% ipython --no-banner

In [1]: import numpy as np

In [2]: np.set_printoptions(precision=3, suppress=True, linewidth=100, floatmode="fixed")

In [3]: ang = np.deg2rad(36)

In [4]: arr = np.eye(4)

In [5]: arr[np.ix_([3, 2], [3, 2])] = [[np.cos(ang), -np.sin(ang)], [np.sin(ang), np.cos(ang)]]

In [6]: print(arr)
[[ 1.000  0.000  0.000  0.000]
 [ 0.000  1.000  0.000  0.000]
 [ 0.000  0.000  0.809  0.588]
 [ 0.000  0.000 -0.588  0.809]]

In [7]: def softmax(z):
   ...:     e = np.exp(z - z.max(axis=-1, keepdims=True))
   ...:     return e / e.sum(axis=-1, keepdims=True)
   ...: 

In [8]: print(softmax(arr[2]))
[0.165 0.165 0.371 0.298]

In [9]: S = arr @ arr.T / np.sqrt(4)

In [10]: print(softmax(S + np.triu(np.full(S.shape, -np.inf), 1)))
[[1.000 0.000 0.000 0.000]
 [0.378 0.622 0.000 0.000]
 [0.274 0.274 0.452 0.000]
 [0.215 0.215 0.215 0.355]]

In [11]: print(softmax(S).round(6).argmax(axis=1))
[0 1 2 3]

In [12]: print(softmax(S)[2] @ arr)
[0.215 0.215 0.160 0.382]

In [13]: print(round(np.linalg.norm(arr, "nuc"), 3))
4.0

In [14]: print(round(np.linalg.norm(arr[0], 1), 3), round(np.linalg.norm(arr[0], np.inf), 3))
1.0 1.0

In [15]: print(round(float(np.linalg.norm(arr[0] - arr[2])), 3))
1.414

In [16]: x0 = np.array([2, 0, 0, 1])

In [17]: print(np.sort(np.abs(np.degrees(np.angle(np.linalg.eigvals(arr))))))
[ 0.000  0.000 36.000 36.000]

In [18]: print([p for p in range(1, 25) if np.allclose(np.linalg.matrix_power(arr, p), np.eye(4))])
[10, 20]

In [19]: print(round(float(np.linalg.det(arr)), 3))
1.0

In [20]: print(np.round(arr @ arr.T, 3) + 0)
[[1.000 0.000 0.000 0.000]
 [0.000 1.000 0.000 0.000]
 [0.000 0.000 1.000 0.000]
 [0.000 0.000 0.000 1.000]]

In [21]: print(arr[:, 2] @ arr[:, 0])
0.0

In [22]: print(np.linalg.norm(arr, axis=0))
[1.000 1.000 1.000 1.000]

In [23]: print(np.round(arr.T @ arr, 3) + 0)
[[1.000 0.000 0.000 0.000]
 [0.000 1.000 0.000 0.000]
 [0.000 0.000 1.000 0.000]
 [0.000 0.000 0.000 1.000]]

In [24]: f = np.array([0, 0])

In [25]: print(np.array([np.convolve(row, f, "same") for row in arr]))
[[0.000 0.000 0.000 0.000]
 [0.000 0.000 0.000 0.000]
 [0.000 0.000 0.000 0.000]
 [0.000 0.000 0.000 0.000]]

In [26]: print(np.convolve(arr[3], f))
[0.000 0.000 0.000 0.000 0.000]

In [27]: feats = np.load("arr.npy")

In [28]: print(feats)
[[-0.671  0.222  0.519  0.482]
 [-0.224 -0.568 -0.563  0.557]
 [ 0.224  0.761 -0.433  0.428]
 [ 0.671 -0.222  0.475  0.524]]

In [29]: x0 = np.array([3, 0, 1, 3])

In [30]: target = feats @ x0

In [31]: beta, lr = np.zeros(4), 1 / np.linalg.norm(feats, 2) ** 2

In [32]: for i in range(5):
    ...:     beta -= lr * feats.T @ (feats @ beta - target)
    ...:     if i % 1 == 0: print(i, round(np.linalg.norm(feats @ beta - target), 3))
    ...: 
0 0.0
1 0.0
2 0.0
3 0.0
4 0.0

In [33]: print(round(np.linalg.cond(feats), 3))
1.0

In [34]: print(np.round(np.linalg.det(2 * feats), 3), round(float(np.linalg.det(feats)), 3))
-16.0 -1.0

In [35]: print(np.round(np.linalg.det(feats.T), 3))
-1.0

In [36]: print(np.linalg.eigvals(feats))
[ 1.000+0.000j -1.000+0.000j -0.574+0.819j -0.574-0.819j]

In [37]: print(round(np.einsum("ij,ji->", feats, feats), 3))
1.318

In [38]: Y = np.array([[3, 3], [2, -4]])

In [39]: C = np.kron(Y, feats)

In [40]: print(C.shape)
(8, 8)

In [41]: print(round(float(np.einsum("ij,ji->", arr, arr)), 3))
2.618

In [42]: print(np.linalg.eigvals(arr))
[0.809+0.588j 0.809-0.588j 1.000+0.000j 1.000+0.000j]

In [43]: print(round(np.linalg.det(arr[::-1]), 3))
1.0

In [44]: print(round(float(np.linalg.eigvals(arr).sum().real), 3))
3.618

In [45]: print(round(float(np.linalg.det(arr.T)), 3))
1.0

In [46]: print(np.kron(np.eye(2, dtype=int), arr))
[[ 1.000  0.000  0.000  0.000  0.000  0.000  0.000  0.000]
 [ 0.000  1.000  0.000  0.000  0.000  0.000  0.000  0.000]
 [ 0.000  0.000  0.809  0.588  0.000  0.000  0.000  0.000]
 [ 0.000  0.000 -0.588  0.809  0.000  0.000 -0.000  0.000]
 [ 0.000  0.000  0.000  0.000  1.000  0.000  0.000  0.000]
 [ 0.000  0.000  0.000  0.000  0.000  1.000  0.000  0.000]
 [ 0.000  0.000  0.000  0.000  0.000  0.000  0.809  0.588]
 [ 0.000  0.000 -0.000  0.000  0.000  0.000 -0.588  0.809]]

In [47]: x0 = np.array([-4, -5, 0, -4])

In [48]: print(4 - np.linalg.matrix_rank(feats - np.eye(4), tol=1e-8))
1

In [49]: print([p for p in range(1, 25) if np.allclose(np.linalg.matrix_power(feats, p), np.eye(4))])
[]

In [50]: print(round(np.linalg.det(feats), 3))
-1.0

In [51]: f = np.array([-4, 1, -1, 4]) + 0.5

In [52]: data = np.eye(4) - 2 * np.outer(f, f) / (f @ f)

In [53]: print(data)
[[ 0.300  0.300 -0.100  0.900]
 [ 0.300  0.871  0.043 -0.386]
 [-0.100  0.043  0.986  0.129]
 [ 0.900 -0.386  0.129 -0.157]]

In [54]: print([round(float(np.linalg.det(data[:i, :i])), 2) + 0 for i in range(1, 5)])
[0.3, 0.17, 0.16, -1.0]

In [55]: x0 = np.array([0, -2, 0, -3])

In [56]: a = np.maximum(data @ x0, 0)

In [57]: print(np.maximum(data @ x0, 0) - np.maximum(-data @ x0, 0))
[-3.300 -0.586 -0.471  1.243]

In [58]: print(data * (a > 1e-9)[:, None])
[[ 0.000  0.000 -0.000  0.000]
 [ 0.000  0.000  0.000 -0.000]
 [-0.000  0.000  0.000  0.000]
 [ 0.900 -0.386  0.129 -0.157]]

In [59]: print(np.maximum(data @ (3 * x0), 0))
[0.000 0.000 0.000 3.729]

In [60]: vals, evecs = np.linalg.eigh(data)

In [61]: print(evecs @ np.diag(vals) @ evecs.T)
[[ 0.300  0.300 -0.100  0.900]
 [ 0.300  0.871  0.043 -0.386]
 [-0.100  0.043  0.986  0.129]
 [ 0.900 -0.386  0.129 -0.157]]

In [62]: print(vals)
[-1.000  1.000  1.000  1.000]

In [63]: print(np.linalg.eigvalsh(data @ data))
[1.000 1.000 1.000 1.000]

In [64]: print(np.unique(vals.round(6) + 0, return_counts=True)[1])
[1 3]

In [65]: print(vals.sum(), np.trace(data))
2.0 2.0

In [66]: rng = np.random.default_rng(97)

In [67]: E = np.array([[2, 1, 2], [2, 2, 3], [3, 0, 1]]) * (rng.random((3, 3)) < 0.3)

In [68]: print(E)
[[0 0 0]
 [0 2 0]
 [3 0 0]]

In [69]: U, sv, Vh = np.linalg.svd(E)

In [70]: evecs = Vh[:(sv > 1e-8).sum()]

In [71]: x0 = E[2] + -3 * E[1] + rng.integers(2) * np.eye(3)[1]

In [72]: print(x0)
[ 3.000 -5.000  0.000]

In [73]: print(np.linalg.matrix_rank(np.vstack([E, x0])))
2

In [74]: print(round(np.linalg.norm(x0 - evecs.T @ evecs @ x0), 3))
0.0

In [75]: f, v = arr[2], arr[0]

In [76]: print(f @ f)
1.0

In [77]: pr = (f @ v) / (f @ f) * f

In [78]: print(pr)
[0.000 0.000 0.000 0.000]

In [79]: print(np.round(np.linalg.norm(f + v) ** 2 + np.linalg.norm(f - v) ** 2, 3))
4.0

In [80]: f = np.array([5, 7, 5])

In [81]: print(np.convolve(E[0], f))
[0 0 0 0 0]

In [82]: print(np.correlate(E[0], E[2], "full"))
[0 0 0 0 0]

In [83]: print(np.cross(E[0, :3], E[2, :3]))
[0 0 0]

In [84]: z = rng.permutation(3)

In [85]: print(z)
[0 2 1]

In [86]: Y = E[z][:, z]

In [87]: print(Y)
[[0 0 0]
 [3 0 0]
 [0 0 2]]

In [88]: X = np.array([[3.0, 1.0, 2.0, -3.0],
    ...:     [-1.0, -2.0, 0.0, 2.0],
    ...:     [1.0, 0.0, -2.0, -5.0],
    ...:     [0.0, 0.0, 0.0, 2.0]])

In [89]: print(X)
[[ 3.000  1.000  2.000 -3.000]
 [-1.000 -2.000  0.000  2.000]
 [ 1.000  0.000 -2.000 -5.000]
 [ 0.000  0.000  0.000  2.000]]

In [90]: print(np.allclose(X @ X.T, X.T @ X))
False

In [91]: print(X @ X)
[[ 10.000   1.000   2.000 -23.000]
 [ -1.000   3.000  -2.000   3.000]
 [  1.000   1.000   6.000  -3.000]
 [  0.000   0.000   0.000   4.000]]

In [92]: print(np.trace(X))
1.0

In [93]: F = np.loadtxt("mat.csv", delimiter=",")

In [94]: print(F)
[[  2.400  -1.000   1.600]
 [  0.900   0.400  -0.900]
 [  2.500  -0.200   0.400]
 [  1.200   0.200  -0.400]
 [  0.600   1.300   0.300]
 [-10.000   2.000  -1.500]
 [  0.200  -0.600   1.700]
 [ -1.200   0.600   1.300]
 [ -3.200  -1.400   0.400]
 [ -0.600   0.200  -1.300]]

In [95]: Y = np.c_[F[:, :1] @ np.array([[1]]), np.array([2, 5, -4, -3, -1, 0, -5, 4, -2, 1])]

In [96]: print(Y)
[[  2.400   2.000]
 [  0.900   5.000]
 [  2.500  -4.000]
 [  1.200  -3.000]
 [  0.600  -1.000]
 [-10.000   0.000]
 [  0.200  -5.000]
 [ -1.200   4.000]
 [ -3.200  -2.000]
 [ -0.600   1.000]]

In [97]: print(np.linalg.matrix_rank(Y))
2

In [98]: print(np.linalg.matrix_rank(np.c_[F, Y]))
4

In [99]: print(np.round(np.linalg.lstsq(F, Y[:, 0])[0], 3) + 0)
[1.000 0.000 0.000]

In [100]: print(np.linalg.norm(np.linalg.qr(F)[0].T @ Y, axis=0) ** 2 / ((Y ** 2).sum(axis=0) + 1e-12))
[1.000 0.078]

In [101]: x0 = np.array([3, 5])

In [102]: target = Y @ x0

In [103]: print(np.linalg.solve(Y.T @ Y, Y.T @ target))
[3.000 5.000]

In [104]: target = target + 0.3 * rng.normal(size=10)

In [105]: print(target)
[ 17.062  27.539 -13.019 -11.308  -2.976 -29.979 -24.437  16.329 -19.592   3.055]

In [106]: beta, *_ = np.linalg.lstsq(Y, target)

In [107]: print(beta.round())
[3.000 5.000]

In [108]: print(beta)
[2.987 5.002]

In [109]: z = F[:, 1] > np.median(F[:, 1])

In [110]: f = F[z].mean(axis=0) - F[~z].mean(axis=0)

In [111]: print(z.astype(int))
[0 1 0 0 1 1 0 1 0 0]

In [112]: print(f)
[-2.842  1.542 -0.600]

In [113]: print(np.argsort(-np.abs(f).round(6), kind="stable"))
[0 1 2]

In [114]: print(((F - F.mean(axis=0)) @ f > 0).astype(int))
[0 0 0 0 0 1 0 1 1 1]

In [115]: Ac = (F - F.mean(axis=0)) / F.std(axis=0)

In [116]: print(Ac.std(axis=0))
[1.000 1.000 1.000]

In [117]: beta = np.linalg.lstsq(np.delete(Ac, 2, axis=1), Ac[:, 2])[0]

In [118]: print(np.abs(beta).argmax())
1

In [119]: print(beta)
[ 0.254 -0.435]

In [120]: K = np.load("case14.npy")

In [121]: print(K)
[[0 3 2 2]
 [0 0 3 4]
 [0 0 0 4]
 [0 0 0 0]]

In [122]: proj = np.triu(np.array([[3, -1, 0, -3], [0, 1, -2, 0], [1, 0, -2, 3], [-3, 3, -3, 2]]), 1) + np.eye(4)

In [123]: Y = proj @ arr @ np.linalg.inv(proj)

In [124]: print(np.round(np.linalg.det(Y), 3))
1.0

In [125]: print(round(float(np.trace(Y)), 3), np.round(np.trace(arr), 3))
3.618 3.618

In [126]: U, sv, Vh = np.linalg.svd(K)

In [127]: evecs = Vh[:(sv > 1e-8).sum()]

In [128]: x0 = K[2] + 4 * K[0] + rng.integers(2) * np.eye(4)[3]

In [129]: print(x0)
[ 0.000 12.000  8.000 12.000]

In [130]: print(round(float(np.linalg.norm(x0 - evecs.T @ evecs @ x0)), 3))
0.0

In [131]: print(np.linalg.matrix_rank(np.vstack([K, x0])))
3

In [132]: print(np.allclose(evecs.T @ evecs @ x0, x0))
True

In [133]: print(np.round(evecs.T @ evecs, 3) + 0)
[[0.000 0.000 0.000 0.000]
 [0.000 1.000 0.000 0.000]
 [0.000 0.000 1.000 0.000]
 [0.000 0.000 0.000 1.000]]

In [134]: Y = np.array([[-1, 0]])

In [135]: A = np.block([[np.zeros((1, 1)), Y], [Y.T, np.zeros((2, 2))]])

In [136]: print(A)
[[ 0.000 -1.000  0.000]
 [-1.000  0.000  0.000]
 [ 0.000  0.000  0.000]]

In [137]: T = np.stack([A, 2 * A, A[::-1]])

In [138]: print(np.einsum("bij,cij->bc", T, T))
[[2.000 4.000 1.000]
 [4.000 8.000 2.000]
 [1.000 2.000 2.000]]

In [139]: print(T.sum(axis=0))
[[ 0.000 -3.000  0.000]
 [-4.000  0.000  0.000]
 [ 0.000 -1.000  0.000]]

In [140]: print(np.linalg.matrix_rank(T.reshape(3, -1)))
2

In [141]: print(T.shape)
(3, 3, 3)

In [142]: C2 = A.T @ A

In [143]: print(np.diag(C2))
[1.000 1.000 0.000]

In [144]: print((A @ A.T).shape)
(3, 3)

In [145]: print(np.allclose(C2, C2.T))
True

In [146]: print(np.trace(C2), (A ** 2).sum())
2.0 2.0
